In [1]: import numpy as np

In [2]: np.set_printoptions(precision=2, suppress=True, linewidth=100)

In [3]: W0 = np.loadtxt("w.csv", delimiter=",")

In [4]: print(W0)
[[-0.91  0.25  0.32]
 [-0.37 -0.86 -0.36]
 [ 0.18 -0.44  0.88]]

In [5]: # orthonormal columns

In [6]: other = np.linalg.invert(W0)
---------------------------------------------------------------------------
AttributeError                            Traceback (most recent call last)
Cell In[6], line 1
----> 1 other = np.linalg.invert(W0)

AttributeError: module 'numpy.linalg' has no attribute 'invert'

In [7]: other = np.linalg.inv(W0)

In [8]: print(np.round(W0 @ other, 2) + 0)
[[1. 0. 0.]
 [0. 1. 0.]
 [0. 0. 1.]]

In [9]: print(round(float(np.linalg.cond(W0)), 2))
1.0

In [10]: print(other)
[[-0.91 -0.37  0.18]
 [ 0.25 -0.86 -0.44]
 [ 0.32 -0.36  0.88]]

In [11]: print(np.linalg.det(W0) * other)
[[-0.91 -0.37  0.18]
 [ 0.25 -0.86 -0.44]
 [ 0.32 -0.36  0.88]]

In [12]: print(round(float(np.linalg.slogdet(W0)[0]), 2))
1.0

In [13]: print(np.linalg.inv(other))
[[-0.91  0.25  0.32]
 [-0.37 -0.86 -0.36]
 [ 0.18 -0.44  0.88]]

In [14]: print((np.abs(other) > 1e-9).astype(int))
[[1 1 1]
 [1 1 1]
 [1 1 1]]

In [15]: print(round(np.linalg.det(W0) * np.linalg.det(other), 2))
1.0

In [16]: q = other.astype(float).copy()

In [17]: for j in range(3):
    ...:     q[:, j] -= q[:, :j] @ (q[:, :j].T @ q[:, j])
    ...:     q[:, j] /= np.linalg.norm(q[:, j])
    ...: 

In [18]: print(np.round(q.T @ other, 2) + 0)
[[1. 0. 0.]
 [0. 1. 0.]
 [0. 0. 1.]]

In [19]: print(np.round(q.T @ q, 2) + 0)
[[1. 0. 0.]
 [0. 1. 0.]
 [0. 0. 1.]]

In [20]: x0 = np.array([5, -2, 0])

In [21]: print(round(np.linalg.norm(x0), 2), round(float(np.linalg.norm(W0 @ x0)), 2))
5.39 5.39

In [22]: print(3 - np.linalg.matrix_rank(W0 - np.eye(3), tol=1e-8))
1

In [23]: print(np.abs(np.linalg.eigvals(W0)))
[1. 1. 1.]

In [24]: print([p for p in range(1, 25) if np.allclose(np.linalg.matrix_power(W0, p), np.eye(3))])
[]

In [25]: print(np.round(W0.T @ (W0 @ x0), 2) + 0)
[ 5. -2.  0.]
